$ ipython --no-banner

In [1]: import numpy as np

In [2]: import numpy.linalg as la

In [3]: np.set_printoptions(suppress=True, linewidth=100)

In [4]: tidy = lambda a: np.round(a, 2) + 0

In [5]: arr = np.array([[-1.95, -2.03, 1.11],
   ...:     [1.87, -0.03, -2.8],
   ...:     [3.9, 5.1, -0.98],
   ...:     [-0.32, 0.09, -0.05],
   ...:     [1.98, 3.0, 0.01],
   ...:     [-0.03, 0.1, -0.03],
   ...:     [3.98, 3.78, -2.07],
   ...:     [-4.05, -2.04, 4.01]])

In [6]: print(tidy(la.norm(arr, 1)), tidy(la.norm(arr, np.inf)))
18.08 10.1

In [7]: print(tidy(la.norm(arr, axis=1)))
[3.03 3.37 6.49 0.34 3.59 0.11 5.87 6.05]

In [8]: print(tidy(arr[6] @ arr[2]))
36.83

In [9]: print(tidy(la.norm(arr, 2)))
11.35

In [10]: print(tidy(la.norm(arr[6], 1)), tidy(la.norm(arr[6], np.inf)))
9.83 3.98

In [11]: vec = np.array([0, 0, 0])

In [12]: y = arr @ vec

In [13]: beta, lr = np.zeros(3), 1 / la.norm(arr, 2) ** 2

In [14]: for i in range(200):
    ...:     beta -= lr * arr.T @ (arr @ beta - y)
    ...:     if i % 50 == 0: print(i, round(la.norm(arr @ beta - y), 2))
    ...: 
0 0.0
50 0.0
100 0.0
150 0.0

In [15]: print(tidy(la.cond(arr)))
33.23

In [16]: print(beta)
[0. 0. 0.]

In [17]: U, sig, Vt = la.svd(arr)

In [18]: print(np.argmax(sig[:-1] / (sig[1:] + 1e-6)) + 1)
2

In [19]: A2 = U[:, :2] @ np.diag(sig[:2]) @ Vt[:2]

In [20]: print(tidy(la.norm(arr - A2) / la.norm(arr)))
0.03

In [21]: print(la.matrix_rank(A2))
2

In [22]: print(tidy(la.norm(arr - A2, 2)), tidy(sig[2]))
0.34 0.34

In [23]: X = np.load("sample15.npy")

In [24]: print(tidy(X))
[[ 0.42  0.42  0.25 -0.42  0.25  0.08 -0.42 -0.42]
 [ 0.42  0.7  -0.18  0.3  -0.18 -0.06  0.3   0.3 ]
 [ 0.25 -0.18  0.89  0.18 -0.11 -0.04  0.18  0.18]
 [-0.42  0.3   0.18  0.7   0.18  0.06 -0.3  -0.3 ]
 [ 0.25 -0.18 -0.11  0.18  0.89 -0.04  0.18  0.18]
 [ 0.08 -0.06 -0.04  0.06 -0.04  0.99  0.06  0.06]
 [-0.42  0.3   0.18 -0.3   0.18  0.06  0.7  -0.3 ]
 [-0.42  0.3   0.18 -0.3   0.18  0.06 -0.3   0.7 ]]

In [25]: u = np.array([8, 5, 4, 9, 4, 1, -6, 1])

In [26]: A2 = X + np.outer(u, np.eye(8)[0])

In [27]: print(tidy(A2))
[[ 8.42  0.42  0.25 -0.42  0.25  0.08 -0.42 -0.42]
 [ 5.42  0.7  -0.18  0.3  -0.18 -0.06  0.3   0.3 ]
 [ 4.25 -0.18  0.89  0.18 -0.11 -0.04  0.18  0.18]
 [ 8.58  0.3   0.18  0.7   0.18  0.06 -0.3  -0.3 ]
 [ 4.25 -0.18 -0.11  0.18  0.89 -0.04  0.18  0.18]
 [ 1.08 -0.06 -0.04  0.06 -0.04  0.99  0.06  0.06]
 [-6.42  0.3   0.18 -0.3   0.18  0.06  0.7  -0.3 ]
 [ 0.58  0.3   0.18 -0.3   0.18  0.06 -0.3   0.7 ]]

In [28]: print(tidy(la.det(A2) / la.det(X)), tidy(1 + la.solve(X, u)[0]))
6.83 6.83

In [29]: print(la.matrix_rank(la.inv(A2) - la.inv(X), tol=1e-8))
1

In [30]: print(la.matrix_rank(A2 - X))
1
